% python3 -q
>>> import numpy as np
>>> np.set_printoptions(precision=1, suppress=True, linewidth=120)
>>> rnd = lambda a: np.round(a, 1) + 0
>>> m1 = np.loadtxt("a.csv", delimiter=",")
>>> m1
array([[0., 0., 0., 0., 1., 1., 0., 1.],
       [0., 0., 0., 0., 1., 1., 0., 1.],
       [0., 0., 0., 1., 0., 0., 0., 0.],
       [0., 0., 1., 0., 1., 0., 0., 0.],
       [1., 1., 0., 1., 0., 0., 0., 1.],
       [1., 1., 0., 0., 0., 0., 1., 1.],
       [0., 0., 0., 0., 0., 1., 0., 0.],
       [1., 1., 0., 0., 1., 1., 0., 0.]])
>>> r0, v = m1[2], m1[1]
>>> r0 @ r0
np.float64(1.0)
>>> p = (r0 @ v) / (r0 @ r0) * r0
>>> p
array([0., 0., 0., 0., 0., 0., 0., 0.])
>>> np.linalg.matrix_rank(np.outer(r0, v))
np.int64(1)
>>> rng = np.random.default_rng(154)
>>> idx = rng.permutation(8)
>>> print(idx)
[7 6 1 5 2 4 0 3]
>>> B = m1[idx][:, idx]
>>> B
array([[0., 0., 1., 1., 0., 1., 1., 0.],
       [0., 0., 0., 1., 0., 0., 0., 0.],
       [1., 0., 0., 1., 0., 1., 0., 0.],
       [1., 1., 1., 0., 0., 0., 1., 0.],
       [0., 0., 0., 0., 0., 0., 0., 1.],
       [1., 0., 1., 0., 0., 0., 1., 1.],
       [1., 0., 0., 1., 0., 1., 0., 0.],
       [0., 0., 0., 0., 1., 1., 0., 0.]])
>>> rnd(np.linalg.det(B)), rnd(np.linalg.det(m1[idx]))
(np.float64(0.0), np.float64(0.0))
>>> np.abs(np.diag(np.linalg.qr(m1)[1])) > 1e-9
array([ True, False,  True,  True,  True,  True,  True,  True])
>>> np.unique(m1.round(6), axis=0).shape
(7, 8)
>>> rnd(np.trace(np.linalg.pinv(m1) @ m1))
np.float64(7.0)
>>> print(m1 @ m1)
[[3. 3. 0. 1. 1. 1. 1. 2.]
 [3. 3. 0. 1. 1. 1. 1. 2.]
 [0. 0. 1. 0. 1. 0. 0. 0.]
 [1. 1. 0. 2. 0. 0. 0. 1.]
 [1. 1. 1. 0. 4. 3. 0. 2.]
 [1. 1. 0. 0. 3. 4. 0. 2.]
 [1. 1. 0. 0. 0. 0. 1. 1.]
 [2. 2. 0. 1. 2. 2. 1. 4.]]
>>> Lm = np.diag(m1.sum(axis=1)) - m1
>>> round(np.linalg.det(Lm[1:, 1:]))
45
>>> Lm
array([[ 3.,  0.,  0.,  0., -1., -1.,  0., -1.],
       [ 0.,  3.,  0.,  0., -1., -1.,  0., -1.],
       [ 0.,  0.,  1., -1.,  0.,  0.,  0.,  0.],
       [ 0.,  0., -1.,  2., -1.,  0.,  0.,  0.],
       [-1., -1.,  0., -1.,  4.,  0.,  0., -1.],
       [-1., -1.,  0.,  0.,  0.,  4., -1., -1.],
       [ 0.,  0.,  0.,  0.,  0., -1.,  1.,  0.],
       [-1., -1.,  0.,  0., -1., -1.,  0.,  4.]])
>>> np.linalg.matrix_rank(Lm)
np.int64(7)
>>> Lm @ np.ones(8)
array([0., 0., 0., 0., 0., 0., 0., 0.])
>>> vec = np.array([-3, 2, 0, 2, -9, -5, 8, 6])
>>> a = np.maximum(m1 @ vec, 0)
>>> np.flatnonzero(a > 1e-9)
array([2, 4, 5])
>>> np.maximum(m1 @ (3 * vec), 0)
array([ 0.,  0.,  6.,  0., 21., 39.,  0.,  0.])
>>> m1.T @ a
array([20., 20.,  0.,  9.,  0.,  0., 13., 20.])
>>> rnd(np.tanh(m1 @ vec))
array([-1., -1.,  1., -1.,  1.,  1., -1., -1.])
>>> arr = np.loadtxt("sample18.csv", delimiter=",")
>>> arr
array([[ 2.,  1.,  1.,  2.],
       [ 4.,  2.,  2.,  4.],
       [-6., -3., -3., -6.],
       [-2., -1., -1., -2.],
       [ 2.,  1.,  1.,  2.],
       [ 0.,  0.,  0.,  0.],
       [ 2.,  1.,  1.,  2.],
       [ 6.,  3.,  3.,  6.],
       [-6., -3., -3., -6.]])
>>> left, sigma, vt = np.linalg.svd(arr)
>>> rnd(sigma)
array([18.7,  0. ,  0. ,  0. ])
>>> B = left[:, :1] @ np.diag(sigma[:1]) @ vt[:1]
>>> rnd(np.linalg.norm(arr - B) / np.linalg.norm(arr))
np.float64(0.0)
>>> np.linalg.matrix_rank(arr, rtol=0.05)
np.int64(1)
>>> rnd(np.abs(arr - B).max())
np.float64(0.0)
>>> r = np.linalg.matrix_rank(m1)
>>> r
np.int64(7)
>>> ns = np.linalg.svd(m1)[2][r:].T
>>> [int(np.linalg.matrix_rank(m1[:i])) for i in range(1, len(m1) + 1)]
[1, 1, 2, 3, 4, 5, 6, 7]
>>> print(rnd(ns @ ns.T))
[[ 0.5 -0.5  0.   0.   0.   0.   0.   0. ]
 [-0.5  0.5  0.   0.   0.   0.   0.   0. ]
 [ 0.   0.   0.   0.   0.   0.   0.   0. ]
 [ 0.   0.   0.   0.   0.   0.   0.   0. ]
 [ 0.   0.   0.   0.   0.   0.   0.   0. ]
 [ 0.   0.   0.   0.   0.   0.   0.   0. ]
 [ 0.   0.   0.   0.   0.   0.   0.   0. ]
 [ 0.   0.   0.   0.   0.   0.   0.   0. ]]
>>> [int(np.linalg.matrix_rank(np.delete(m1, i, axis=0))) for i in range(8)]
[7, 7, 6, 6, 6, 6, 6, 6]
>>> np.linalg.matrix_rank(m1.T @ m1), np.linalg.matrix_rank(m1 @ m1.T)
(np.int64(7), np.int64(7))
>>> M = np.loadtxt("case10.csv", delimiter=",")
>>> print(rnd(M))
[[ 0.6 -0.3 -0.4 -0.4 -0.1 -0.1 -0.3 -0.2 -0.3 -0.3]
 [-0.3  0.8 -0.3 -0.3  0.   0.  -0.2 -0.1 -0.2 -0.2]
 [-0.4 -0.3  0.6 -0.4 -0.1 -0.1 -0.3 -0.2 -0.3 -0.3]
 [-0.4 -0.3 -0.4  0.6 -0.1 -0.1 -0.3 -0.2 -0.3 -0.3]
 [-0.1  0.  -0.1 -0.1  1.   0.   0.   0.   0.   0. ]
 [-0.1  0.  -0.1 -0.1  0.   1.   0.   0.   0.   0. ]
 [-0.3 -0.2 -0.3 -0.3  0.   0.   0.8 -0.1 -0.2 -0.2]
 [-0.2 -0.1 -0.2 -0.2  0.   0.  -0.1  0.9 -0.1 -0.1]
 [-0.3 -0.2 -0.3 -0.3  0.   0.  -0.2 -0.1  0.8 -0.2]
 [-0.3 -0.2 -0.3 -0.3  0.   0.  -0.2 -0.1 -0.2  0.8]]
>>> rnd(np.linalg.svd(M, compute_uv=False))
array([1., 1., 1., 1., 1., 1., 1., 1., 1., 1.])
>>> rnd(M[:, 9] @ M[:, 1])
np.float64(0.0)
>>> rnd(np.linalg.eigvalsh(M).min())
np.float64(-1.0)
>>> [round(float(np.linalg.det(M[:i, :i])), 2) + 0 for i in range(1, 11)]
[0.62, 0.43, 0.05, -0.33, -0.34, -0.35, -0.54, -0.61, -0.81, -1.0]
>>> print(np.all(np.linalg.eigvalsh(M) > 0))
False
>>> K = np.load("x.npy")
>>> rnd(K)
array([[ 3.1,  0.1, -4.1, -0.3,  2.1,  5.4, -0.6,  0.5,  2. ],
       [-2.3, -1.6,  4.1, -1.1, -0.6,  1.8, -0.6, -2.8, -1.8],
       [ 0.4, -1.8, -1.7,  0.4,  0. ,  3.1,  1.2, -0.8,  0. ],
       [-2.8, -3.1,  1.7,  1. , -2.5, -1.1,  2.9, -1.8, -2.2],
       [-0.5,  0.9,  1.2, -0.1, -0.2, -2.3, -0.5,  0.4, -0.2],
       [-0.1,  0.5,  2.1, -1.4,  1. ,  2.2, -2.1, -1.2, -0.1],
       [-1.5, -2. ,  0.4,  0.9, -1.5, -0.6,  2.1, -0.9, -1.2],
       [ 0. ,  1.9,  3. , -2. ,  1.5,  1.1, -3.4, -0.6,  0.2],
       [ 0.1,  2.8,  1.4, -0.4,  0.3, -4. , -1.7,  1.6,  0.4],
       [-0.3, -0.7, -1.7,  1.5, -1.3, -2.6,  2.3,  0.9, -0.2]])
>>> B = K / np.sqrt((K ** 2).mean(axis=1, keepdims=True))
>>> rnd(K - K.mean(axis=1, keepdims=True))
array([[ 2.2, -0.8, -5. , -1.2,  1.2,  4.5, -1.5, -0.4,  1.1],
       [-1.8, -1.1,  4.7, -0.5, -0.1,  2.3, -0.1, -2.3, -1.2],
       [ 0.3, -1.9, -1.8,  0.3, -0.1,  3. ,  1.1, -0.9, -0.1],
       [-1.9, -2.3,  2.6,  1.9, -1.6, -0.2,  3.8, -1. , -1.3],
       [-0.4,  1.1,  1.4,  0. , -0.1, -2.1, -0.4,  0.6, -0.1],
       [-0.2,  0.4,  2. , -1.5,  0.9,  2.1, -2.2, -1.2, -0.2],
       [-1. , -1.5,  0.8,  1.3, -1. , -0.1,  2.6, -0.4, -0.7],
       [-0.2,  1.7,  2.8, -2.2,  1.3,  0.9, -3.6, -0.8,  0. ],
       [ 0. ,  2.7,  1.3, -0.5,  0.3, -4. , -1.7,  1.5,  0.4],
       [-0.1, -0.5, -1.5,  1.7, -1.1, -2.4,  2.5,  1.2,  0. ]])
>>> F = np.loadtxt("dump.csv", delimiter=",")
>>> F
array([[ 0.3,  0. , -1. , -1.1,  0.7, -0.6, -0.4,  2.4],
       [ 1. ,  0. ,  0.5,  1.5, -0.6,  1.9,  1.3,  0.3],
       [-1.8,  1.9, -0.2, -1.2, -0.1, -0.6,  0.4, -0.4],
       [ 0.5, -1.2,  0.1,  0.7, -0.4,  0. ,  0.7, -2.5],
       [ 0.7, -1.6,  1. ,  0.2, -1.2,  1.1,  0.5,  1.5],
       [ 0.3,  1.6, -1.1, -0.6, -0.1, -0.4, -1.8, -1.2],
       [-0.8, -0.9, -1.6, -1.7,  0.3, -1.4, -0.5,  0.2],
       [-0.6,  0.2, -2.5, -0.2,  1. ,  0.6,  0.2,  1. ],
       [-0.5, -0.1, -1.9,  0.5, -1.5, -0.8,  0.5,  1.3],
       [ 0.4, -0.6,  0.7,  1. , -1.8, -1.3, -1.4, -0.1]])
>>> B = F / np.sqrt((F ** 2).mean(axis=1, keepdims=True))
>>> rnd(np.linalg.norm(B, axis=1))
array([2.8, 2.8, 2.8, 2.8, 2.8, 2.8, 2.8, 2.8, 2.8, 2.8])
>>> np.linalg.matrix_rank(F - F.mean(axis=1, keepdims=True))
np.int64(7)
>>> hat = F @ np.linalg.solve(F.T @ F, F.T)
>>> rnd(np.diag(hat))
array([0.8, 0.6, 0.8, 0.8, 0.9, 1. , 0.6, 0.9, 0.8, 0.8])
>>> print(rnd(np.trace(hat)))
8.0
>>> rnd(np.linalg.eigvalsh(hat))
array([0., 0., 1., 1., 1., 1., 1., 1., 1., 1.])
>>> np.allclose(hat @ hat, hat)
True
>>> rnd(hat @ F[:, 6])
array([-0.4,  1.3,  0.4,  0.7,  0.5, -1.8, -0.5,  0.2,  0.5, -1.4])
>>> vec = np.array([-1, -3, 0, -2, 2, 3, -3, 1])
>>> target = F @ vec
>>> rnd(target)
array([ 5.1, -3.1, -5.1, -3.7,  4.6, -1.1,  5. ,  4.6, -5.8, -4. ])
>>> target = target + 0.1 * rng.normal(size=10)
>>> print(rnd(target))
[ 5.1 -3.2 -5.1 -3.7  4.6 -1.   5.1  4.6 -5.9 -3.9]
>>> c, *_ = np.linalg.lstsq(F, target)
>>> [round(float(np.linalg.norm(np.linalg.solve(F.T @ F + lam * np.eye(8), F.T @ target))), 2) for lam in (0, 1, 10, 100)]
[6.11, 4.33, 2.07, 0.41]
>>> rnd(F.T @ (target - F @ c))
array([0., 0., 0., 0., 0., 0., 0., 0.])
>>> rnd(np.linalg.norm(target - F @ c))
np.float64(0.1)
>>> vec = np.array([-3, 5, -4, -2, -5, 1, 0, 2])
>>> target = F @ vec
>>> c, lr = np.zeros(8), 1 / np.linalg.norm(F, 2) ** 2
>>> for i in range(5):
...     c -= lr * F.T @ (F @ c - target)
...     if i % 1 == 0: print(i, round(np.linalg.norm(F @ c - target), 1))
... 
0 15.2
1 12.0
2 9.6
3 7.8
4 6.4
>>> print(rnd(c))
[-2.5  4.1 -3.6 -0.7 -2.3 -0.7  0.   2.2]
>>> rnd(np.linalg.cond(F))
np.float64(7.0)
>>> left, sigma, vt = np.linalg.svd(F, full_matrices=False)
>>> print(np.abs(left[:, 0]).round(6).argmax())
6
>>> rnd(np.sqrt((sigma ** 2).sum())), rnd(np.linalg.norm(F))
(np.float64(9.5), np.float64(9.5))
>>> (sigma > 1e-8).sum()
np.int64(8)
>>> np.allclose(left * sigma @ vt, F)
True
>>> print(rnd(sigma))
[5.7 4.6 3.7 2.9 2.7 2.4 1.2 0.8]
>>> E = np.loadtxt("layer8.csv", delimiter=",")
>>> rnd(E)
array([[ 18.3,  12.9, -24.2, -20.2,  19.3, -29.7,   5.1, -30. ,  -6.1],
       [ 32.2,  15.9,   3.7,  19. ,  34. ,   5.9,  -8.2, -31.7, -19.1],
       [ 12.1,   4.1, -11.6,  -3. ,  21.8,   3.2,  -0.4,  -9.2,  -1.4],
       [-37.9, -18.2,  -4. , -23. , -29.9,   0.2,  38.5,  33.2,  56.7],
       [ 21.1,  15.3,  12.1,  15. ,   0. , -19.4, -25.1, -27.8, -41.9],
       [-10.2, -13.4,  -8.3,  -0.4,   4.1,  27.8, -17.9,  29.9,  -9. ],
       [-12.2,  -3.4,  48. ,  36.1, -38.2,   9.1, -14.7,  12.2, -15. ],
       [ 16.7,   5.1,  16. ,  28.3,   7.9,  14.3, -39.2,  -4.8, -48.4],
       [  6.2,   5.5, -11.7, -12.7,  -5.3, -27.9, -18.1, -13.5, -29.1],
       [-23.8, -10.7, -36. , -46.7,  -5.3, -16.7,  40.8,  15. ,  53.9]])
>>> hat = E @ np.linalg.solve(E.T @ E, E.T)
>>> rnd(hat)
array([[ 1. ,  0.1,  0. ,  0.1,  0.1,  0. ,  0. ,  0. ,  0. ,  0. ],
       [ 0.1,  0.8, -0.1, -0.3, -0.3, -0.2,  0. ,  0. , -0.1, -0.1],
       [ 0. , -0.1,  1. , -0.1, -0.1, -0.1,  0. ,  0. ,  0. ,  0. ],
       [ 0.1, -0.3, -0.1,  0.7, -0.3, -0.2,  0. ,  0. , -0.1, -0.1],
       [ 0.1, -0.3, -0.1, -0.3,  0.7, -0.2,  0. ,  0. , -0.1, -0.1],
       [ 0. , -0.2, -0.1, -0.2, -0.2,  0.9,  0. ,  0. , -0.1,  0. ],
       [ 0. ,  0. ,  0. ,  0. ,  0. ,  0. ,  1. ,  0. ,  0. ,  0. ],
       [ 0. ,  0. ,  0. ,  0. ,  0. ,  0. ,  0. ,  1. ,  0. ,  0. ],
       [ 0. , -0.1,  0. , -0.1, -0.1, -0.1,  0. ,  0. ,  1. ,  0. ],
       [ 0. , -0.1,  0. , -0.1, -0.1,  0. ,  0. ,  0. ,  0. ,  1. ]])
>>> np.allclose(hat @ hat, hat)
True
>>> print(rnd(hat @ E[:, 5]))
[-29.7   5.9   3.2   0.2 -19.4  27.8   9.1  14.3 -27.9 -16.7]
>>> rnd(np.trace(hat))
np.float64(9.0)
>>> rnd(np.diag(hat))
array([1. , 0.8, 1. , 0.7, 0.7, 0.9, 1. , 1. , 1. , 1. ])
>>> B = np.c_[E[:, :2] @ np.array([[1, 2], [0, 1]]), np.array([1, -3, -2, 0, -2, 2, 1, -1, -1, -3])]
>>> rnd(B)
array([[ 18.3,  49.4,   1. ],
       [ 32.2,  80.2,  -3. ],
       [ 12.1,  28.3,  -2. ],
       [-37.9, -94. ,   0. ],
       [ 21.1,  57.5,  -2. ],
       [-10.2, -33.8,   2. ],
       [-12.2, -27.8,   1. ],
       [ 16.7,  38.5,  -1. ],
       [  6.2,  18. ,  -1. ],
       [-23.8, -58.4,  -3. ]])
>>> rnd(np.linalg.norm(np.linalg.qr(E)[0].T @ B, axis=0) ** 2 / ((B ** 2).sum(axis=0) + 1e-12))
array([1. , 1. , 0.8])
>>> np.linalg.matrix_rank(np.c_[E, B])
np.int64(10)
>>> C2 = np.cov(B, rowvar=False)
>>> print(rnd(C2))
[[ 498.1 1255.6  -12.3]
 [1255.6 3179.3  -32.6]
 [ -12.3  -32.6    3.1]]
>>> rnd(B.std(axis=0))
array([21.2, 53.5,  1.7])
>>> rnd(np.corrcoef(B.T))
array([[ 1. ,  1. , -0.3],
       [ 1. ,  1. , -0.3],
       [-0.3, -0.3,  1. ]])
>>> rnd(np.linalg.eigvalsh(C2)[::-1])
array([3675.7,    3. ,    1.7])
>>> rnd(np.median(B, axis=0))
array([ 9.2, 23.2, -1. ])
>>> rnd(np.corrcoef(B[:, 2], B[:, 0])[0, 1])
np.float64(-0.3)
>>> hat = np.triu(np.array([[5, -3, 1], [-6, 7, 8], [0, -4, 5]]), 1) + np.eye(3)
>>> B = hat @ C2 @ np.linalg.inv(hat)
>>> rnd(np.linalg.det(B))
np.float64(18851.8)
>>> print(rnd(B))
[[ -3280.9 -18157.4 148628.3]
 [  1157.2   6390.1 -52285.8]
 [   -12.3    -69.5    571.3]]
>>> rnd(np.poly(B))
array([     1. ,  -3680.5,  17332.3, -18851.8])
>>> X = np.loadtxt("run3.csv", delimiter=",")
>>> rnd(X)
array([[ 1. ,  0. ,  0. ,  0. ,  0. ,  0. ],
       [ 0. ,  1. ,  0. ,  0. ,  0. ,  0. ],
       [ 0. ,  0. ,  1. ,  0. ,  0. ,  0. ],
       [ 0. ,  0. ,  0. ,  1. ,  0. , -0.3],
       [ 0. ,  0. ,  0. ,  0. ,  1. ,  0. ],
       [ 0. ,  0. ,  0. ,  0.3,  0. ,  1. ]])
>>> t3 = np.stack([X, 4 * X, X[::-1]])
>>> print(t3.shape)
(3, 6, 6)
>>> rnd(np.linalg.det(t3))
array([   1., 4096.,   -1.])
>>> np.linalg.matrix_rank(t3.reshape(3, -1))
np.int64(2)
>>> rnd(np.linalg.norm(t3, axis=(1, 2)))
array([2.4, 9.8, 2.4])
>>> print((t3 @ X.T).shape)
(3, 6, 6)
